% python3 -q
>>> import numpy as np
>>> from numpy import linalg as LA
>>> np.set_printoptions(suppress=True, linewidth=200)
>>> feats = np.load("mat.npy")
>>> feats
array([[ 0.   , -0.5  ,  0.7  , -1.3  ,  0.1  ,  0.8  ,  0.3  ],
       [ 0.1  ,  0.6  ,  0.7  , -0.2  , -1.8  , -0.8  ,  2.1  ],
       [-1.1  ,  1.8  ,  0.6  ,  0.6  , -0.9  , -0.1  , -1.8  ],
       [-0.3  , -0.186,  0.998, -1.001,  0.145,  0.936, -0.004],
       [-0.3  ,  1.8  , -1.2  , -0.4  , -0.1  , -1.   ,  0.   ],
       [-0.7  ,  1.5  , -0.6  , -0.1  , -1.1  , -0.7  , -1.7  ]])
>>> round(LA.norm(feats, 2), 3)
np.float64(4.365)
>>> LA.norm(feats, axis=1).argmax()
np.int64(2)
>>> feats[0] @ feats[3]
np.float64(2.855)
>>> print(np.round(LA.norm(feats) ** 2 / LA.norm(feats, 2) ** 2, 3))
2.007
>>> u = np.array([-1, -1])
>>> print(np.round(np.convolve(feats[2], u), 3))
[ 1.1 -0.7 -2.4 -1.2  0.3  1.   1.9  1.8]
>>> np.round(np.array([np.convolve(row, u, "same") for row in feats]), 3)
array([[ 0.   ,  0.5  , -0.2  ,  0.6  ,  1.2  , -0.9  , -1.1  ],
       [-0.1  , -0.7  , -1.3  , -0.5  ,  2.   ,  2.6  , -1.3  ],
       [ 1.1  , -0.7  , -2.4  , -1.2  ,  0.3  ,  1.   ,  1.9  ],
       [ 0.3  ,  0.486, -0.812,  0.003,  0.856, -1.081, -0.932],
       [ 0.3  , -1.5  , -0.6  ,  1.6  ,  0.5  ,  1.1  ,  1.   ],
       [ 0.7  , -0.8  , -0.9  ,  0.7  ,  1.2  ,  1.8  ,  2.4  ]])
>>> np.round(np.polyval(u, feats[2]), 3)
array([ 0.1, -2.8, -1.6, -1.6, -0.1, -0.9,  0.8])
>>> left, s, VT = LA.svd(feats)
>>> np.argmax(s[:-1] / (s[1:] + 1e-6)) + 1
np.int64(5)
>>> out = left[:, :5] @ np.diag(s[:5]) @ VT[:5]
>>> np.round(LA.norm(feats - out, 2), 3), round(s[5], 3)
(np.float64(0.04), np.float64(0.04))
>>> LA.matrix_rank(feats, rtol=0.05)
np.int64(5)
>>> LA.matrix_rank(out)
np.int64(5)
>>> data = np.loadtxt("w.csv", delimiter=",")
>>> data
array([[-2.,  0.,  0.,  0.,  0.,  0.,  0.,  0.],
       [-1., -1.,  0.,  0.,  0.,  0.,  0.,  0.],
       [-2., -2., -1.,  0.,  0.,  0.,  0.,  0.],
       [-3., -2., -1.,  1.,  0.,  0.,  0.,  0.],
       [ 3.,  0.,  0.,  1.,  1.,  0.,  0.,  0.],
       [ 0.,  3., -1.,  2., -3.,  2.,  0.,  0.],
       [-1., -3.,  2., -3.,  1., -1.,  1.,  0.],
       [-3.,  2.,  0.,  0.,  3.,  1., -3.,  3.]])
>>> # triangular, det is the product of the diagonal
>>> print(round(float(LA.norm(data, 2)), 3))
7.353
>>> print(np.round(LA.norm(data, axis=1), 3))
[2.    1.414 3.    3.873 3.317 5.196 5.099 6.403]
>>> LA.norm(data, axis=1).argmax()
np.int64(7)
>>> np.round(LA.norm(data) ** 2 / LA.norm(data, 2) ** 2, 3)
np.float64(2.497)
>>> x = np.array([7, 8, 8, -5, -6, 7, 3, -2])
>>> data @ np.eye(8)[6]
array([ 0.,  0.,  0.,  0.,  0.,  0.,  1., -3.])
>>> (data * x).sum(axis=1)
array([-14., -15., -38., -50.,  10.,  38., -10., -31.])
>>> LA.norm(data @ x) <= LA.norm(data, 2) * LA.norm(x) + 1e-9
np.True_
>>> M = np.load("x.npy")
>>> M
array([[ 1,  1, -1, -1, -1, -1,  1,  1],
       [ 1,  1,  1,  1, -1, -1, -1, -1],
       [ 1, -1, -1,  1, -1,  1,  1, -1],
       [ 1,  1, -1, -1,  1,  1, -1, -1],
       [ 1, -1, -1,  1,  1, -1, -1,  1],
       [ 1, -1,  1, -1,  1, -1,  1, -1]])
>>> u = np.array([-3, 5, -3])
>>> np.polyval(u, M[3])
array([ -1,  -1, -11, -11,  -1,  -1, -11, -11])
>>> np.convolve(M[3], u)
array([-3,  2,  5, -5, -5,  5,  5, -5, -2,  3])
>>> round(float(LA.norm(M, 2)), 3)
2.828
>>> np.round(LA.norm(M, "nuc"), 3)
np.float64(16.971)
>>> round(float(LA.norm(M[3], 1)), 3), round(LA.norm(M[3], np.inf), 3)
(8.0, np.float64(1.0))
>>> np.round(LA.norm(M[3] - M[4]), 3)
np.float64(4.0)
>>> out = M / LA.norm(M, axis=1, keepdims=True)
>>> cov = out @ out.T
>>> cov.round(3) + 0
array([[1., 0., 0., 0., 0., 0.],
       [0., 1., 0., 0., 0., 0.],
       [0., 0., 1., 0., 0., 0.],
       [0., 0., 0., 1., 0., 0.],
       [0., 0., 0., 0., 1., 0.],
       [0., 0., 0., 0., 0., 1.]])
>>> (cov - 2 * np.eye(6)).round(6).argmax(axis=1)
array([1, 0, 0, 0, 0, 0])
>>> np.argwhere(np.triu(np.abs(cov) > 0.95, 1))
array([], shape=(0, 2), dtype=int64)
>>> np.round(LA.norm(out, axis=1), 3)
array([1., 1., 1., 1., 1., 1.])
>>> mat = np.loadtxt("block1.csv", delimiter=",")
>>> mat
array([[-2., -1.,  0.,  2.,  0.,  1., -1.,  0., -2., -2.],
       [-1.,  0.,  1.,  3.,  1.,  2.,  0.,  1., -1., -1.],
       [-2., -1.,  0.,  2.,  0.,  1., -1.,  0., -2., -2.],
       [ 3.,  4.,  5.,  7.,  5.,  6.,  4.,  5.,  3.,  3.],
       [-1.,  0.,  1.,  3.,  1.,  2.,  0.,  1., -1., -1.],
       [-1.,  0.,  1.,  3.,  1.,  2.,  0.,  1., -1., -1.],
       [ 1.,  2.,  3.,  5.,  3.,  4.,  2.,  3.,  1.,  1.],
       [ 1.,  2.,  3.,  5.,  3.,  4.,  2.,  3.,  1.,  1.],
       [ 3.,  4.,  5.,  7.,  5.,  6.,  4.,  5.,  3.,  3.],
       [ 2.,  3.,  4.,  6.,  4.,  5.,  3.,  4.,  2.,  2.],
       [ 1.,  2.,  3.,  5.,  3.,  4.,  2.,  3.,  1.,  1.],
       [-1.,  0.,  1.,  3.,  1.,  2.,  0.,  1., -1., -1.],
       [-1.,  0.,  1.,  3.,  1.,  2.,  0.,  1., -1., -1.],
       [ 3.,  4.,  5.,  7.,  5.,  6.,  4.,  5.,  3.,  3.]])
>>> np.round(mat @ LA.pinv(mat) @ mat, 3) + 0
array([[-2., -1.,  0.,  2.,  0.,  1., -1.,  0., -2., -2.],
       [-1.,  0.,  1.,  3.,  1.,  2.,  0.,  1., -1., -1.],
       [-2., -1.,  0.,  2.,  0.,  1., -1.,  0., -2., -2.],
       [ 3.,  4.,  5.,  7.,  5.,  6.,  4.,  5.,  3.,  3.],
       [-1.,  0.,  1.,  3.,  1.,  2.,  0.,  1., -1., -1.],
       [-1.,  0.,  1.,  3.,  1.,  2.,  0.,  1., -1., -1.],
       [ 1.,  2.,  3.,  5.,  3.,  4.,  2.,  3.,  1.,  1.],
       [ 1.,  2.,  3.,  5.,  3.,  4.,  2.,  3.,  1.,  1.],
       [ 3.,  4.,  5.,  7.,  5.,  6.,  4.,  5.,  3.,  3.],
       [ 2.,  3.,  4.,  6.,  4.,  5.,  3.,  4.,  2.,  2.],
       [ 1.,  2.,  3.,  5.,  3.,  4.,  2.,  3.,  1.,  1.],
       [-1.,  0.,  1.,  3.,  1.,  2.,  0.,  1., -1., -1.],
       [-1.,  0.,  1.,  3.,  1.,  2.,  0.,  1., -1., -1.],
       [ 3.,  4.,  5.,  7.,  5.,  6.,  4.,  5.,  3.,  3.]])
>>> np.abs(np.diag(LA.qr(mat)[1])) > 1e-9
array([ True,  True, False, False, False, False, False, False, False, False])
>>> print(np.round(np.trace(LA.pinv(mat) @ mat), 3))
2.0
